$ ipython --no-banner

In [1]: import numpy as np

In [2]: np.set_printoptions(precision=3, suppress=True, linewidth=200)

In [3]: A = 2 * np.eye(5) + np.ones((5, 5))

In [4]: A
Out[4]: 
array([[3., 1., 1., 1., 1.],
       [1., 3., 1., 1., 1.],
       [1., 1., 3., 1., 1.],
       [1., 1., 1., 3., 1.],
       [1., 1., 1., 1., 3.]])

In [5]: # symmetric

In [6]: f = np.array([-6, 6, 1, 8, 4])

In [7]: Y = A + np.outer(f, np.eye(5)[3])

In [8]: round(np.linalg.det(Y) / np.linalg.det(A), 3), np.round(1 + np.linalg.solve(A, f)[3], 3)
Out[8]: (np.float64(4.071), np.float64(4.071))

In [9]: np.linalg.matrix_rank(np.linalg.inv(Y) - np.linalg.inv(A), tol=1e-8)
Out[9]: np.int64(1)

In [10]: np.linalg.matrix_rank(Y - A)
Out[10]: np.int64(1)

In [11]: Y
Out[11]: 
array([[ 3.,  1.,  1., -5.,  1.],
       [ 1.,  3.,  1.,  7.,  1.],
       [ 1.,  1.,  3.,  2.,  1.],
       [ 1.,  1.,  1., 11.,  1.],
       [ 1.,  1.,  1.,  5.,  3.]])

In [12]: rng = np.random.default_rng(29905)

In [13]: idx = rng.permutation(5)

In [14]: print(idx)
[4 3 2 1 0]

In [15]: Y = A[idx][:, idx]

In [16]: round(np.linalg.det(Y), 3), round(np.linalg.det(A[idx]), 3)
Out[16]: (np.float64(112.0), np.float64(112.0))

In [17]: np.allclose(Y, A)
Out[17]: True

In [18]: np.diag(Y)
Out[18]: array([3., 3., 3., 3., 3.])

In [19]: print(Y)
[[3. 1. 1. 1. 1.]
 [1. 3. 1. 1. 1.]
 [1. 1. 3. 1. 1.]
 [1. 1. 1. 3. 1.]
 [1. 1. 1. 1. 3.]]

In [20]: np.sort(np.abs(np.linalg.eigvals(Y)))
Out[20]: array([2., 2., 2., 2., 7.])

In [21]: Y = A[0, 0] * A[1:] - np.outer(A[1:, 0], A[0])

In [22]: print(Y)
[[0. 8. 2. 2. 2.]
 [0. 2. 8. 2. 2.]
 [0. 2. 2. 8. 2.]
 [0. 2. 2. 2. 8.]]

In [23]: np.linalg.matrix_rank(Y), np.linalg.matrix_rank(A)
Out[23]: (np.int64(4), np.int64(5))

In [24]: np.flatnonzero(~Y.round(6).any(axis=1))
Out[24]: array([], dtype=int64)

In [25]: A[:, 0] / A[0, 0]
Out[25]: array([1.   , 0.333, 0.333, 0.333, 0.333])

In [26]: vec = np.ones(5)

In [27]: for _ in range(5):
    ...:     vec = A @ vec
    ...:     vec /= np.linalg.norm(vec)
    ...:     print(round(vec @ A @ vec, 3))
    ...: 
7.0
7.0
7.0
7.0
7.0

In [28]: round(float(np.linalg.eigvalsh(A)[-1]), 3)
Out[28]: 7.0

In [29]: X = np.loadtxt("data.csv", delimiter=",")

In [30]: X
Out[30]: 
array([[ 54.,   3., -21.],
       [  3.,  70.,  22.],
       [-21.,  22.,  43.]])

In [31]: vec = np.array([1, 5, -3])

In [32]: target = X @ vec

In [33]: c, lr = np.zeros(3), 1 / np.linalg.norm(X, 2) ** 2

In [34]: for i in range(50):
    ...:     c -= lr * X.T @ (X @ c - target)
    ...:     if i % 10 == 0: print(i, round(np.linalg.norm(X @ c - target), 3))
    ...: 
0 136.86
10 39.657
20 23.499
30 13.924
40 8.251

In [35]: np.round(np.linalg.cond(X), 3)
Out[35]: np.float64(4.429)

In [36]: print(c)
[ 1.135  4.901 -2.79 ]

In [37]: K = np.array([[-2, 1, -3, 3, 1], [-3, -1, 1, -1, 0], [-3, 1, 1, 1, -3]]) * (rng.random((3, 5)) < 0.3)

In [38]: print(K)
[[-2  0  0  3  1]
 [ 0  0  1  0  0]
 [ 0  0  0  0  0]]

In [39]: Uu, s, vt = np.linalg.svd(K, full_matrices=False)

In [40]: (s > 1e-8).sum()
Out[40]: np.int64(2)

In [41]: s
Out[41]: array([3.742, 1.   , 0.   ])

In [42]: np.cumsum(s ** 2) / np.sum(s ** 2)
Out[42]: array([0.933, 1.   , 1.   ])

In [43]: np.abs(Uu[:, 0]).round(6).argmax()
Out[43]: np.int64(0)

In [44]: Uu.T @ Uu
Out[44]: 
array([[1., 0., 0.],
       [0., 1., 0.],
       [0., 0., 1.]])

In [45]: print(np.allclose(Uu * s @ vt, K))
True

In [46]: round(np.sqrt((s ** 2).sum()), 3), np.round(np.linalg.norm(K), 3)
Out[46]: (np.float64(3.873), np.float64(3.873))

In [47]: Uu, s, vt = np.linalg.svd(K)

In [48]: V = vt[:(s > 1e-8).sum()]

In [49]: vec = K[1] + 5 * K[2] + rng.integers(2) * np.eye(5)[3]

In [50]: vec
Out[50]: array([0., 0., 1., 1., 0.])

In [51]: print(V.T @ V)
[[ 0.286  0.     0.    -0.429 -0.143]
 [ 0.     0.     0.     0.     0.   ]
 [ 0.     0.     1.     0.     0.   ]
 [-0.429  0.     0.     0.643  0.214]
 [-0.143  0.     0.     0.214  0.071]]

In [52]: np.diag(V.T @ V)
Out[52]: array([0.286, 0.   , 1.   , 0.643, 0.071])

In [53]: round(np.linalg.norm(vec - V.T @ V @ vec), 3)
Out[53]: np.float64(0.598)

In [54]: Uu, s, vt = np.linalg.svd(K)

In [55]: np.argmax(s[:-1] / (s[1:] + 1e-6)) + 1
Out[55]: np.int64(2)

In [56]: Y = Uu[:, :2] @ np.diag(s[:2]) @ vt[:2]

In [57]: round(float(np.linalg.norm(K - Y, 2)), 3), s[2]
Out[57]: (0.0, np.float64(0.0))

In [58]: np.linalg.matrix_rank(K, rtol=0.05)
Out[58]: np.int64(2)

In [59]: round(np.abs(K - Y).max(), 3)
Out[59]: np.float64(0.0)

In [60]: Y = np.array([[4, -4], [1, 2]])

In [61]: cent = np.array([[2, 3, 2], [-1, 3, -3], [-1, 2, -2]])

In [62]: feats = np.kron(Y, cent)

In [63]: print(feats)
[[  8  12   8  -8 -12  -8]
 [ -4  12 -12   4 -12  12]
 [ -4   8  -8   4  -8   8]
 [  2   3   2   4   6   4]
 [ -1   3  -3  -2   6  -6]
 [ -1   2  -2  -2   4  -4]]

In [64]: vec = np.array([9, 1, 1, 6, 5, 5])

In [65]: target = feats @ vec

In [66]: print(target)
[-56 -12 -12  97 -21 -21]

In [67]: np.linalg.solve(feats, target)
Out[67]: array([9., 1., 1., 6., 5., 5.])

In [68]: np.linalg.solve(feats, -1 * target)
Out[68]: array([-9., -1., -1., -6., -5., -5.])

In [69]: Y = K[0, 0] * K[1:] - np.outer(K[1:, 0], K[0])

In [70]: Y
Out[70]: 
array([[ 0,  0, -2,  0,  0],
       [ 0,  0,  0,  0,  0]])

In [71]: print(np.linalg.matrix_rank(Y), np.linalg.matrix_rank(K))
1 2

In [72]: np.flatnonzero(~Y.round(6).any(axis=1))
Out[72]: array([1])

In [73]: K[:, 0] / K[0, 0]
Out[73]: array([ 1., -0., -0.])

In [74]: feats @ feats
Out[74]: 
array([[ -12,  228, -108,   24, -456,  216],
       [ -24,    0,  -60,   48,    0,  120],
       [ -24,  -12,  -48,   48,   24,   96],
       [  -6,  114,  -54,    0,    0,    0],
       [ -12,    0,  -30,    0,    0,    0],
       [ -12,   -6,  -24,    0,    0,    0]])

In [75]: print(np.round(np.linalg.det(feats), 3))
43200.0

In [76]: print((feats - feats.T) / 2)
[[  0.    8.    6.   -5.   -5.5  -3.5]
 [ -8.    0.  -10.    0.5  -7.5   5. ]
 [ -6.   10.    0.    1.   -2.5   5. ]
 [  5.   -0.5  -1.    0.    4.    3. ]
 [  5.5   7.5   2.5  -4.    0.   -5. ]
 [  3.5  -5.   -5.   -3.    5.    0. ]]

In [77]: np.allclose(feats @ feats.T, feats.T @ feats)
Out[77]: False

In [78]: (feats + feats.T) / 2
Out[78]: 
array([[ 8. ,  4. ,  2. , -3. , -6.5, -4.5],
       [ 4. , 12. , -2. ,  3.5, -4.5,  7. ],
       [ 2. , -2. , -8. ,  3. , -5.5,  3. ],
       [-3. ,  3.5,  3. ,  4. ,  2. ,  1. ],
       [-6.5, -4.5, -5.5,  2. ,  6. , -1. ],
       [-4.5,  7. ,  3. ,  1. , -1. , -4. ]])

In [79]: np.allclose(feats, feats.T)
Out[79]: False

In [80]: np.round(np.abs(np.linalg.eigvals(feats)).max(), 3)
Out[80]: np.float64(7.746)

In [81]: np.trace(feats)
Out[81]: np.int64(18)

In [82]: E = np.array([[0, 0, 5], [0, 0, 0], [0, 0, 0]])

In [83]: # row 0 is much longer than the rest

In [84]: r = np.linalg.matrix_rank(E)

In [85]: r
Out[85]: np.int64(1)

In [86]: ns = np.linalg.svd(E)[2][r:].T

In [87]: E @ ns
Out[87]: 
array([[0., 0.],
       [0., 0.],
       [0., 0.]])

In [88]: [int(np.linalg.matrix_rank(E[:, :j + 1])) for j in range(3)]
Out[88]: [0, 0, 1]

In [89]: q, _ = np.linalg.qr(np.array([[0.3, 1.8, -0.3, -0.1],
    ...:     [-0.9, 0.7, -1.0, -1.5],
    ...:     [1.0, -0.9, -0.3, 0.7],
    ...:     [0.3, 0.6, -0.2, -1.9]]))

In [90]: V, _ = np.linalg.qr(np.array([[0.6, -0.3, -0.2, 0.8, -0.5],
    ...:     [-0.4, -1.1, 0.5, 0.7, 0.2],
    ...:     [0.0, 2.3, -0.1, -2.5, 0.0],
    ...:     [0.1, 0.7, 0.5, -0.6, 0.8],
    ...:     [0.8, -0.6, 0.4, 1.9, 0.1]]))

In [91]: s = 3 * 0.7 ** np.arange(4)

In [92]: M = q[:, :4] * s @ V[:4]

In [93]: M
Out[93]: 
array([[-0.308,  0.765,  1.06 ,  1.23 ,  0.902],
       [-1.181, -0.958,  0.876, -1.303,  0.47 ],
       [ 1.375, -0.876, -0.669,  1.544,  0.439],
       [ 0.005,  0.437, -0.439,  0.397,  1.13 ]])

In [94]: np.kron(np.eye(2, dtype=int), E)
Out[94]: 
array([[0, 0, 5, 0, 0, 0],
       [0, 0, 0, 0, 0, 0],
       [0, 0, 0, 0, 0, 0],
       [0, 0, 0, 0, 0, 5],
       [0, 0, 0, 0, 0, 0],
       [0, 0, 0, 0, 0, 0]])

In [95]: np.linalg.eigvals(E)
Out[95]: array([0., 0., 0.])

In [96]: np.round(np.linalg.eigvals(E).sum().real, 3)
Out[96]: np.float64(0.0)

In [97]: print(np.poly(E))
[1. 0. 0. 0.]

In [98]: round(float(np.linalg.det(E[::-1])), 3)
Out[98]: 0.0
